$ ipython --no-banner

In [1]: import numpy as np

In [2]: from numpy import linalg as LA

In [3]: np.set_printoptions(precision=2, suppress=True, linewidth=100)

In [4]: def rnd(a):
   ...:     return np.round(a, 2) + 0
   ...: 

In [5]: E = np.load("test14.npy")

In [6]: E
Out[6]: 
array([[ 248, -120,    9, -134,   73,   61,   41, -126,   13,  -72],
       [-120,  208,  -79,   14,  -71,   12,  -26,   73,  -62,   26],
       [   9,  -79,   80,    1,   85,  -78,  -50,  -18,   -9,  -29],
       [-134,   14,    1,  226,  -73,  -41,   25,   56,   20,   36],
       [  73,  -71,   85,  -73,  210,  -58,   12,  -61,  -25, -135],
       [  61,   12,  -78,  -41,  -58,  162,  164,  -66,   48,  -20],
       [  41,  -26,  -50,   25,   12,  164,  252,  -92,   69,  -88],
       [-126,   73,  -18,   56,  -61,  -66,  -92,  122,   -9,   83],
       [  13,  -62,   -9,   20,  -25,   48,   69,   -9,   57,   14],
       [ -72,   26,  -29,   36, -135,  -20,  -88,   83,   14,  128]])

In [7]: # symmetric

In [8]: rnd(E @ LA.pinv(E) @ E)
Out[8]: 
array([[ 248., -120.,    9., -134.,   73.,   61.,   41., -126.,   13.,  -72.],
       [-120.,  208.,  -79.,   14.,  -71.,   12.,  -26.,   73.,  -62.,   26.],
       [   9.,  -79.,   80.,    1.,   85.,  -78.,  -50.,  -18.,   -9.,  -29.],
       [-134.,   14.,    1.,  226.,  -73.,  -41.,   25.,   56.,   20.,   36.],
       [  73.,  -71.,   85.,  -73.,  210.,  -58.,   12.,  -61.,  -25., -135.],
       [  61.,   12.,  -78.,  -41.,  -58.,  162.,  164.,  -66.,   48.,  -20.],
       [  41.,  -26.,  -50.,   25.,   12.,  164.,  252.,  -92.,   69.,  -88.],
       [-126.,   73.,  -18.,   56.,  -61.,  -66.,  -92.,  122.,   -9.,   83.],
       [  13.,  -62.,   -9.,   20.,  -25.,   48.,   69.,   -9.,   57.,   14.],
       [ -72.,   26.,  -29.,   36., -135.,  -20.,  -88.,   83.,   14.,  128.]])

In [9]: np.allclose(E[:-1].T @ LA.lstsq(E[:-1].T, E[-1])[0], E[-1])
Out[9]: True

In [10]: np.abs(np.diag(LA.qr(E)[1])) > 1e-9
Out[10]: array([ True,  True,  True,  True,  True,  True, False, False, False, False])

In [11]: LA.matrix_rank(E, rtol=0.1)
Out[11]: np.int64(5)

In [12]: rnd(LA.norm(E, 2) / LA.norm(E))
Out[12]: np.float64(0.75)

In [13]: LA.cond(E) > 100
Out[13]: np.True_

In [14]: [round(float(x), 2) for x in LA.svd(E, compute_uv=False)[:3]]
Out[14]: [644.72, 440.03, 267.53]

In [15]: w, evecs = LA.eigh(E)

In [16]: w.sum(), np.trace(E)
Out[16]: (np.float64(1693.0), np.int64(1693))

In [17]: np.abs(evecs[:, -1]).round(6).argmax()
Out[17]: np.int64(0)

In [18]: rnd(evecs.T @ evecs)
Out[18]: 
array([[1., 0., 0., 0., 0., 0., 0., 0., 0., 0.],
       [0., 1., 0., 0., 0., 0., 0., 0., 0., 0.],
       [0., 0., 1., 0., 0., 0., 0., 0., 0., 0.],
       [0., 0., 0., 1., 0., 0., 0., 0., 0., 0.],
       [0., 0., 0., 0., 1., 0., 0., 0., 0., 0.],
       [0., 0., 0., 0., 0., 1., 0., 0., 0., 0.],
       [0., 0., 0., 0., 0., 0., 1., 0., 0., 0.],
       [0., 0., 0., 0., 0., 0., 0., 1., 0., 0.],
       [0., 0., 0., 0., 0., 0., 0., 0., 1., 0.],
       [0., 0., 0., 0., 0., 0., 0., 0., 0., 1.]])

In [19]: Uu, s, VT = LA.svd(E)

In [20]: np.argmax(s[:-1] / (s[1:] + 1e-6)) + 1
Out[20]: np.int64(6)

In [21]: rnd(s)
Out[21]: array([644.72, 440.03, 267.53, 224.78,  80.07,  35.87,   0.  ,   0.  ,   0.  ,   0.  ])

In [22]: A2 = Uu[:, :6] @ np.diag(s[:6]) @ VT[:6]

In [23]: rnd(np.abs(E - A2).max())
Out[23]: np.float64(0.0)

In [24]: LA.matrix_rank(E, rtol=0.05)
Out[24]: np.int64(6)

In [25]: mat = np.array([[0, -4, -1, 2, 2, -1, 2],
    ...:     [-2, 2, -1, 3, -5, -5, -4],
    ...:     [-4, -5, 2, -3, 4, 5, 4],
    ...:     [-4, 1, 4, -4, 0, 1, 2],
    ...:     [-2, -5, -1, -2, 2, -3, 3],
    ...:     [-4, 1, 4, -4, 0, 1, 2],
    ...:     [0, 4, -3, -1, -3, 1, 1],
    ...:     [0, 0, 5, 3, -2, -5, 0],
    ...:     [-5, -2, -1, -3, -5, 2, 0]])

In [26]: T = np.stack([mat, 3 * mat, mat[::-1]])

In [27]: T.sum(axis=0)
Out[27]: 
array([[ -5, -18,  -5,   5,   3,  -2,   8],
       [ -8,   8,   1,  15, -22, -25, -16],
       [-16, -16,   5, -13,  13,  21,  17],
       [-20,   5,  20, -20,   0,   5,  10],
       [-10, -25,  -5, -10,  10, -15,  15],
       [-20,   5,  20, -20,   0,   5,  10],
       [ -4,  11, -10,  -7,  -8,   9,   8],
       [ -2,   2,  19,  15, -13, -25,  -4],
       [-20, -12,  -5, -10, -18,   7,   2]])

In [28]: LA.matrix_rank(T.reshape(3, -1))
Out[28]: np.int64(2)

In [29]: LA.matrix_rank(T)
Out[29]: array([7, 7, 7])

In [30]: rnd(LA.norm(T, axis=(1, 2)))
Out[30]: array([23.6, 70.8, 23.6])

In [31]: (T @ mat.T).shape
Out[31]: (3, 9, 9)

In [32]: x = np.array([2, 1, 7, 8, 5, 7, 9])

In [33]: (mat @ x).argmax()
Out[33]: np.int64(2)

In [34]: mat @ x
Out[34]: array([ 26, -81,  68,  14, -16,  14, -24,  14, -54])

In [35]: np.sign((mat @ x).round(6))
Out[35]: array([ 1, -1,  1,  1, -1,  1, -1,  1, -1])

In [36]: def softmax(z):
    ...:     e = np.exp(z - z.max(axis=-1, keepdims=True))
    ...:     return e / e.sum(axis=-1, keepdims=True)
    ...: 

In [37]: rnd(softmax(mat[1]))
Out[37]: array([0.  , 0.26, 0.01, 0.72, 0.  , 0.  , 0.  ])

In [38]: rnd(softmax(10 * mat[1]))
Out[38]: array([0., 0., 0., 1., 0., 0., 0.])

In [39]: rnd(softmax(mat).sum(axis=1))
Out[39]: array([1., 1., 1., 1., 1., 1., 1., 1., 1.])

In [40]: att = mat @ mat.T / np.sqrt(7)

In [41]: rnd(softmax(att)[1] @ mat)
Out[41]: array([-2.,  2., -1.,  3., -5., -5., -4.])

In [42]: rnd(softmax(att + np.triu(np.full(att.shape, -np.inf), 1)))
Out[42]: 
array([[1.  , 0.  , 0.  , 0.  , 0.  , 0.  , 0.  , 0.  , 0.  ],
       [0.  , 1.  , 0.  , 0.  , 0.  , 0.  , 0.  , 0.  , 0.  ],
       [0.  , 0.  , 1.  , 0.  , 0.  , 0.  , 0.  , 0.  , 0.  ],
       [0.  , 0.  , 0.02, 0.98, 0.  , 0.  , 0.  , 0.  , 0.  ],
       [0.  , 0.  , 0.01, 0.  , 0.99, 0.  , 0.  , 0.  , 0.  ],
       [0.  , 0.  , 0.01, 0.49, 0.  , 0.49, 0.  , 0.  , 0.  ],
       [0.  , 0.  , 0.  , 0.  , 0.  , 0.  , 1.  , 0.  , 0.  ],
       [0.  , 0.  , 0.  , 0.  , 0.  , 0.  , 0.  , 1.  , 0.  ],
       [0.  , 0.  , 0.  , 0.  , 0.  , 0.  , 0.  , 0.  , 1.  ]])

In [43]: x = np.array([-2, 0, -2, 4, 5, -1, 5])

In [44]: target = mat @ x

In [45]: rnd(LA.lstsq(mat, target)[0])
Out[45]: array([-2.,  0., -2.,  4.,  5., -1.,  5.])

In [46]: rnd(LA.pinv(mat) @ mat)
Out[46]: 
array([[1., 0., 0., 0., 0., 0., 0.],
       [0., 1., 0., 0., 0., 0., 0.],
       [0., 0., 1., 0., 0., 0., 0.],
       [0., 0., 0., 1., 0., 0., 0.],
       [0., 0., 0., 0., 1., 0., 0.],
       [0., 0., 0., 0., 0., 1., 0.],
       [0., 0., 0., 0., 0., 0., 1.]])

In [47]: target
Out[47]: array([ 31, -22,  27,  -7,  26,  -7,  -9,  -3, -27])

In [48]: rng = np.random.default_rng(803)

In [49]: target = target + 0.02 * rng.normal(size=9)

In [50]: rnd(target)
Out[50]: array([ 30.99, -22.  ,  26.99,  -7.01,  26.01,  -7.01,  -9.  ,  -3.  , -26.98])

In [51]: c, *_ = LA.lstsq(mat, target)

In [52]: [round(float(LA.norm(LA.solve(mat.T @ mat + lam * np.eye(7), mat.T @ target))), 2) for lam in (0, 1, 10, 100)]
Out[52]: [8.65, 7.7, 5.33, 2.9]

In [53]: Q, R = LA.qr(mat)

In [54]: rnd(np.trace(Q @ Q.T))
Out[54]: np.float64(7.0)

In [55]: rnd(Q.T @ Q)
Out[55]: 
array([[1., 0., 0., 0., 0., 0., 0.],
       [0., 1., 0., 0., 0., 0., 0.],
       [0., 0., 1., 0., 0., 0., 0.],
       [0., 0., 0., 1., 0., 0., 0.],
       [0., 0., 0., 0., 1., 0., 0.],
       [0., 0., 0., 0., 0., 1., 0.],
       [0., 0., 0., 0., 0., 0., 1.]])

In [56]: abs(R[0, 0]), rnd(LA.norm(mat[:, 0]))
Out[56]: (np.float64(9.0), np.float64(9.0))

In [57]: rnd(Q @ R)
Out[57]: 
array([[ 0., -4., -1.,  2.,  2., -1.,  2.],
       [-2.,  2., -1.,  3., -5., -5., -4.],
       [-4., -5.,  2., -3.,  4.,  5.,  4.],
       [-4.,  1.,  4., -4.,  0.,  1.,  2.],
       [-2., -5., -1., -2.,  2., -3.,  3.],
       [-4.,  1.,  4., -4.,  0.,  1.,  2.],
       [ 0.,  4., -3., -1., -3.,  1.,  1.],
       [ 0.,  0.,  5.,  3., -2., -5.,  0.],
       [-5., -2., -1., -3., -5.,  2.,  0.]])
